>>> import numpy as np
>>> from numpy import linalg as LA
>>> np.set_printoptions(precision=1, suppress=True, linewidth=200)
>>> arr = np.load("layer13.npy")
>>> arr
array([[-2, -2, -2, -2,  2, -4,  4, -4],
       [ 1,  1,  1,  1, -1,  2, -2,  2],
       [ 0,  0,  0,  0,  0,  0,  0,  0],
       [ 0,  0,  0,  0,  0,  0,  0,  0],
       [ 2,  2,  2,  2, -2,  4, -4,  4],
       [ 3,  3,  3,  3, -3,  6, -6,  6],
       [-2, -2, -2, -2,  2, -4,  4, -4],
       [ 1,  1,  1,  1, -1,  2, -2,  2]])
>>> # rows 2 and 3 are equal
>>> LA.matrix_rank(arr, rtol=0.1)
np.int64(1)
>>> U, s, Vt = LA.svd(arr)
>>> s.round(1) + 0
array([19.8,  0. ,  0. ,  0. ,  0. ,  0. ,  0. ,  0. ])
>>> np.argmax(s[:-1] / (s[1:] + 1e-6)) + 1
np.int64(1)
>>> A2 = U[:, :1] @ np.diag(s[:1]) @ Vt[:1]
>>> LA.matrix_rank(arr, rtol=0.05)
np.int64(1)
>>> A2
array([[-2., -2., -2., -2.,  2., -4.,  4., -4.],
       [ 1.,  1.,  1.,  1., -1.,  2., -2.,  2.],
       [ 0.,  0.,  0.,  0.,  0.,  0.,  0.,  0.],
       [ 0.,  0.,  0.,  0.,  0.,  0.,  0.,  0.],
       [ 2.,  2.,  2.,  2., -2.,  4., -4.,  4.],
       [ 3.,  3.,  3.,  3., -3.,  6., -6.,  6.],
       [-2., -2., -2., -2.,  2., -4.,  4., -4.],
       [ 1.,  1.,  1.,  1., -1.,  2., -2.,  2.]])
>>> round(float(LA.norm(arr - A2) / LA.norm(arr)), 1)
0.0
>>> np.round(LA.norm(arr - A2, 2), 1), np.round(s[1], 1)
(np.float64(0.0), np.float64(0.0))
>>> round(float(np.abs(arr - A2).max()), 1)
0.0
>>> u = np.array([2, -2, -1, 1, 1, 1, -2, 0])
>>> J = u[np.abs(np.subtract.outer(np.arange(8), np.arange(8)))]
>>> J
array([[ 2, -2, -1,  1,  1,  1, -2,  0],
       [-2,  2, -2, -1,  1,  1,  1, -2],
       [-1, -2,  2, -2, -1,  1,  1,  1],
       [ 1, -1, -2,  2, -2, -1,  1,  1],
       [ 1,  1, -1, -2,  2, -2, -1,  1],
       [ 1,  1,  1, -1, -2,  2, -2, -1],
       [-2,  1,  1,  1, -1, -2,  2, -2],
       [ 0, -2,  1,  1,  1, -1, -2,  2]])
>>> q, Rm = LA.qr(J)
>>> np.trace(q @ q.T)
np.float64(8.0)
>>> np.round(q @ Rm, 1) + 0
array([[ 2., -2., -1.,  1.,  1.,  1., -2.,  0.],
       [-2.,  2., -2., -1.,  1.,  1.,  1., -2.],
       [-1., -2.,  2., -2., -1.,  1.,  1.,  1.],
       [ 1., -1., -2.,  2., -2., -1.,  1.,  1.],
       [ 1.,  1., -1., -2.,  2., -2., -1.,  1.],
       [ 1.,  1.,  1., -1., -2.,  2., -2., -1.],
       [-2.,  1.,  1.,  1., -1., -2.,  2., -2.],
       [ 0., -2.,  1.,  1.,  1., -1., -2.,  2.]])
>>> np.allclose(Rm.T @ Rm, J.T @ J)
True
>>> q.shape, Rm.shape
((8, 8), (8, 8))
>>> np.round(q.T @ q, 1) + 0
array([[1., 0., 0., 0., 0., 0., 0., 0.],
       [0., 1., 0., 0., 0., 0., 0., 0.],
       [0., 0., 1., 0., 0., 0., 0., 0.],
       [0., 0., 0., 1., 0., 0., 0., 0.],
       [0., 0., 0., 0., 1., 0., 0., 0.],
       [0., 0., 0., 0., 0., 1., 0., 0.],
       [0., 0., 0., 0., 0., 0., 1., 0.],
       [0., 0., 0., 0., 0., 0., 0., 1.]])
>>> abs(Rm[0, 0]), np.round(LA.norm(J[:, 0]), 1)
(np.float64(4.0), np.float64(4.0))
>>> rng = np.random.default_rng(19)
>>> lab = rng.permutation(8)
>>> lab
array([0, 2, 1, 5, 4, 7, 3, 6])
>>> A2 = J[lab][:, lab]
>>> np.sort(np.abs(LA.eigvals(A2)))
array([1.1, 1.4, 2.9, 3. , 4.5, 5.1, 5.2, 6.8])
>>> round(LA.det(A2), 1), np.round(LA.det(J[lab]), 1)
(np.float64(-10388.0), np.float64(-10388.0))
>>> E = np.loadtxt("arr.csv", delimiter=",")
>>> E
array([[ 2., -3., -2.,  2.,  1.,  3., -3.],
       [ 0.,  2.,  1.,  3., -1., -3.,  3.],
       [ 3.,  0., -1.,  2., -1., -1.,  3.],
       [ 1.,  2.,  0.,  1., -2.,  3., -1.],
       [ 3.,  0., -1.,  2., -1., -1.,  3.],
       [ 1., -3.,  2.,  0.,  3.,  3.,  2.],
       [ 2.,  1.,  3., -2., -3.,  3., -2.]])
>>> u = np.array([1, -4])
>>> np.cross(E[3, :3], E[4, :3])
array([-2.,  1., -6.])
>>> np.array([np.convolve(row, u, "same") for row in E])
array([[  2., -11.,  10.,  10.,  -7.,  -1., -15.],
       [  0.,   2.,  -7.,  -1., -13.,   1.,  15.],
       [  3., -12.,  -1.,   6.,  -9.,   3.,   7.],
       [  1.,  -2.,  -8.,   1.,  -6.,  11., -13.],
       [  3., -12.,  -1.,   6.,  -9.,   3.,   7.],
       [  1.,  -7.,  14.,  -8.,   3.,  -9., -10.],
       [  2.,  -7.,  -1., -14.,   5.,  15., -14.]])
>>> np.correlate(E[3], E[4], "full")
array([ 3.,  5., -3.,  3., -4.,  8.,  1., -1.,  9., -2., -5.,  9., -3.])
>>> np.convolve(E[3], u)
array([  1.,  -2.,  -8.,   1.,  -6.,  11., -13.,   4.])
